$ python3 -q
>>> import numpy as np
>>> np.set_printoptions(precision=2, suppress=True, linewidth=140, legacy="1.25")
>>> A = np.load("arr.npy")
>>> print(A)
[[ 1  1 -1 -1  1  1 -1 -1]
 [ 1  1 -1 -1 -1 -1  1  1]
 [ 1 -1 -1  1  1 -1 -1  1]
 [ 1  1  1  1  1  1  1  1]]
>>> Y = np.array([[-5, 4], [1, 5], [5, -2], [-4, -1], [1, 4], [-5, 2], [5, 2], [3, 4]])
>>> print(np.linalg.matrix_rank(np.vstack([A, Y.T])))
6
>>> print(np.einsum("ik,kj->ij", A, Y))
[[-17  12]
 [  7  12]
 [-11   4]
 [  1  18]]
>>> print(Y.T @ A.T)
[[-17   7 -11   1]
 [ 12  12   4  18]]
>>> print(np.einsum("ij,ij->i", A, A))
[8 8 8 8]
>>> print(np.einsum("ij->j", A))
[ 4  2 -2  0  2  0  0  2]
>>> print(np.einsum("ik,kj->ji", A, Y))
[[-17   7 -11   1]
 [ 12  12   4  18]]
>>> U, sigma = np.linalg.svd(A)
Traceback (most recent call last):
  File "<python-input-11>", line 1, in <module>
    U, sigma = np.linalg.svd(A)
    ^^^^^^^^
ValueError: too many values to unpack (expected 2)
>>> U, sigma, vt = np.linalg.svd(A, full_matrices=False)
>>> print(np.round(U.T @ A @ vt.T, 2) + 0)
[[2.83 0.   0.   0.  ]
 [0.   2.83 0.   0.  ]
 [0.   0.   2.83 0.  ]
 [0.   0.   0.   2.83]]
>>> print((sigma > 1e-8).sum())
4
>>> print(np.cumsum(sigma ** 2) / np.sum(sigma ** 2))
[0.25 0.5  0.75 1.  ]
>>> W0 = np.array([[-36.07, -37.96, -25.97, -33.96, -36.02, -24.04],
...     [43.04, 28.03, 34.01, 40.04, 38.08, 27.0],
...     [14.92, -6.04, 20.07, 5.98, -6.01, 11.03],
...     [-11.06, -11.03, -5.99, -20.03, -4.0, -21.89],
...     [2.01, -4.96, 6.99, -2.99, -14.04, 5.99]])
>>> Y = W0 / np.linalg.norm(W0, axis=1, keepdims=True)
>>> gram = Y @ Y.T
>>> print(np.linalg.norm(Y, axis=1))
[1. 1. 1. 1. 1.]
>>> print((gram - 2 * np.eye(5)).round(6).argmax(axis=1))
[3 2 4 0 2]
>>> print((np.abs(gram) > 0.9).astype(int))
[[1 1 0 0 0]
 [1 1 0 0 0]
 [0 0 1 0 0]
 [0 0 0 1 0]
 [0 0 0 0 1]]
>>> print(round(float(np.degrees(np.arccos(np.clip(gram[3, 0], -1, 1)))), 2))
32.44
>>> print(W0.sum(axis=1))
[-194.02  210.2    39.95  -74.     -7.  ]
>>> print(round(np.linalg.norm(W0), 2))
127.96
>>> print(np.count_nonzero(W0))
30
>>> print(np.linalg.matrix_rank(W0))
5
>>> print(A.ravel(order="F"))
[ 1  1  1  1  1  1 -1  1 -1 -1 -1  1 -1 -1  1  1  1 -1  1  1  1 -1 -1  1 -1  1 -1  1 -1  1  1  1]
>>> print(A.reshape(2, -1))
[[ 1  1 -1 -1  1  1 -1 -1  1  1 -1 -1 -1 -1  1  1]
 [ 1 -1 -1  1  1 -1 -1  1  1  1  1  1  1  1  1  1]]
>>> t3 = A.reshape(4, 2, -1)
>>> print(t3.sum(axis=1))
[[ 2  2 -2 -2]
 [ 0  0  0  0]
 [ 2 -2 -2  2]
 [ 2  2  2  2]]
>>> print(np.einsum("ihd,ihd->ih", t3, t3))
[[4 4]
 [4 4]
 [4 4]
 [4 4]]
